% python3 -q
>>> import numpy as np
>>> import numpy.linalg as la
>>> np.set_printoptions(precision=1, suppress=True, linewidth=120)
>>> def rnd(a):
...     return np.round(a, 1) + 0
... 
>>> feats = np.load("mat.npy")
>>> print(feats)
[[-2. -3.  0.  0. -3.]
 [-3. -2.  0.  0. -3.]
 [ 0.  0. -2. -3.  0.]
 [ 0.  0. -3. -2.  0.]
 [-3. -3.  0.  0. -2.]]
>>> # 2 blocks once reordered
>>> print(np.einsum("ij,ji->", feats, feats))
92.0
>>> print(rnd(la.eigvals(feats)))
[ 1. -8.  1.  1. -5.]
>>> print(np.kron(np.eye(2, dtype=int), feats))
[[-2. -3.  0.  0. -3. -0. -0.  0.  0. -0.]
 [-3. -2.  0.  0. -3. -0. -0.  0.  0. -0.]
 [ 0.  0. -2. -3.  0.  0.  0. -0. -0.  0.]
 [ 0.  0. -3. -2.  0.  0.  0. -0. -0.  0.]
 [-3. -3.  0.  0. -2. -0. -0.  0.  0. -0.]
 [-0. -0.  0.  0. -0. -2. -3.  0.  0. -3.]
 [-0. -0.  0.  0. -0. -3. -2.  0.  0. -3.]
 [ 0.  0. -0. -0.  0.  0.  0. -2. -3.  0.]
 [ 0.  0. -0. -0.  0.  0.  0. -3. -2.  0.]
 [-0. -0.  0.  0. -0. -3. -3.  0.  0. -2.]]
>>> print(rnd(la.eigvalsh(feats).min()))
-8.0
>>> print([round(float(la.det(feats[:i, :i])), 2) + 0 for i in range(1, 6)])
[-2.0, -5.0, 10.0, 25.0, 40.0]
>>> print(rnd(np.abs(la.eigvals(feats)).max()))
8.0
>>> print(rnd(la.matrix_power(feats, 2)))
[[22. 21.  0.  0. 21.]
 [21. 22.  0.  0. 21.]
 [ 0.  0. 13. 12.  0.]
 [ 0.  0. 12. 13.  0.]
 [21. 21.  0.  0. 22.]]
>>> print(np.trace(feats))
-10.0
>>> print(np.allclose(feats, feats.T))
True
>>> print(rnd(la.det(feats)))
40.0
>>> print((feats + feats.T) / 2)
[[-2. -3.  0.  0. -3.]
 [-3. -2.  0.  0. -3.]
 [ 0.  0. -2. -3.  0.]
 [ 0.  0. -3. -2.  0.]
 [-3. -3.  0.  0. -2.]]
>>> E = np.loadtxt("block4.csv", delimiter=",")
>>> print(E)
[[  5.7   1.9   6.1  10.3   4.5  -2.6]
 [ -0.1  -4.9  13.8 -12.8   1.3   1.2]
 [  7.2 -15.4   2.8  10.6   0.9 -12.4]
 [-13.1   1.7  -0.6   6.2  -0.8   3. ]
 [  4.6  18.  -13.9  -5.7   6.9  -2.2]
 [ 11.    8.6  -4.1 -12.7   3.9  -1.7]
 [ -4.2   7.3  -1.1   5.4   8.7  -7. ]
 [  0.1  -2.8  -3.3  -4.9  -4.1   3. ]
 [ -1.4   5.9  -5.   -0.1  -1.4  -4. ]
 [  0.6   6.3  11.6   1.1   3.7   6.8]
 [  3.9   5.2  -0.4   8.2  -1.2   2.5]
 [  9.6  -7.8  18.   -0.1   1.3 -14.3]
 [ -5.    3.3  -2.4  18.7   1.9  -4.9]
 [  7.7   1.3  -8.1  -0.1   0.3   5.4]
 [ -0.6   6.1  10.8  -1.6   4.7  -7.3]
 [ -3.3  -2.4   5.2  12.    0.9   5.1]
 [ -3.2  -0.8  -8.4   6.9  -6.1  -0.4]
 [ 12.1  20.5   5.4  -8.7   0.8  -3.6]
 [ -9.2  -9.3 -15.1  -1.7  -8.   -0.7]
 [  0.1  -5.7  -2.7   5.3 -11.5  -1. ]
 [ -7.4   5.2 -11.6 -13.4  -3.5  -3.6]
 [ -0.2  -7.3 -15.1 -10.1  -6.8   5.8]
 [  6.6  12.6   3.3  18.9  -2.6  -3.2]
 [  1.    9.1  -6.4  -0.9  -1.9  -7.6]
 [  8.2   7.6 -11.   10.2  -1.5  -7.7]
 [  1.6   0.1   2.9  -2.5   9.6  -3. ]
 [  6.9   6.9  16.2   5.7  -5.2   3.2]]
>>> rng = np.random.default_rng(3169)
>>> labels = rng.permutation(6)
>>> out = E[:, labels] * rng.choice([-1, 1], 6)
>>> print(out)
[[  2.6   5.7  -6.1 -10.3   1.9  -4.5]
 [ -1.2  -0.1 -13.8  12.8  -4.9  -1.3]
 [ 12.4   7.2  -2.8 -10.6 -15.4  -0.9]
 [ -3.  -13.1   0.6  -6.2   1.7   0.8]
 [  2.2   4.6  13.9   5.7  18.   -6.9]
 [  1.7  11.    4.1  12.7   8.6  -3.9]
 [  7.   -4.2   1.1  -5.4   7.3  -8.7]
 [ -3.    0.1   3.3   4.9  -2.8   4.1]
 [  4.   -1.4   5.    0.1   5.9   1.4]
 [ -6.8   0.6 -11.6  -1.1   6.3  -3.7]
 [ -2.5   3.9   0.4  -8.2   5.2   1.2]
 [ 14.3   9.6 -18.    0.1  -7.8  -1.3]
 [  4.9  -5.    2.4 -18.7   3.3  -1.9]
 [ -5.4   7.7   8.1   0.1   1.3  -0.3]
 [  7.3  -0.6 -10.8   1.6   6.1  -4.7]
 [ -5.1  -3.3  -5.2 -12.   -2.4  -0.9]
 [  0.4  -3.2   8.4  -6.9  -0.8   6.1]
 [  3.6  12.1  -5.4   8.7  20.5  -0.8]
 [  0.7  -9.2  15.1   1.7  -9.3   8. ]
 [  1.    0.1   2.7  -5.3  -5.7  11.5]
 [  3.6  -7.4  11.6  13.4   5.2   3.5]
 [ -5.8  -0.2  15.1  10.1  -7.3   6.8]
 [  3.2   6.6  -3.3 -18.9  12.6   2.6]
 [  7.6   1.    6.4   0.9   9.1   1.9]
 [  7.7   8.2  11.  -10.2   7.6   1.5]
 [  3.    1.6  -2.9   2.5   0.1  -9.6]
 [ -3.2   6.9 -16.2  -5.7   6.9   5.2]]
>>> U, _, vt = la.svd(E.T @ out)
>>> print(labels)
[5 0 2 3 1 4]
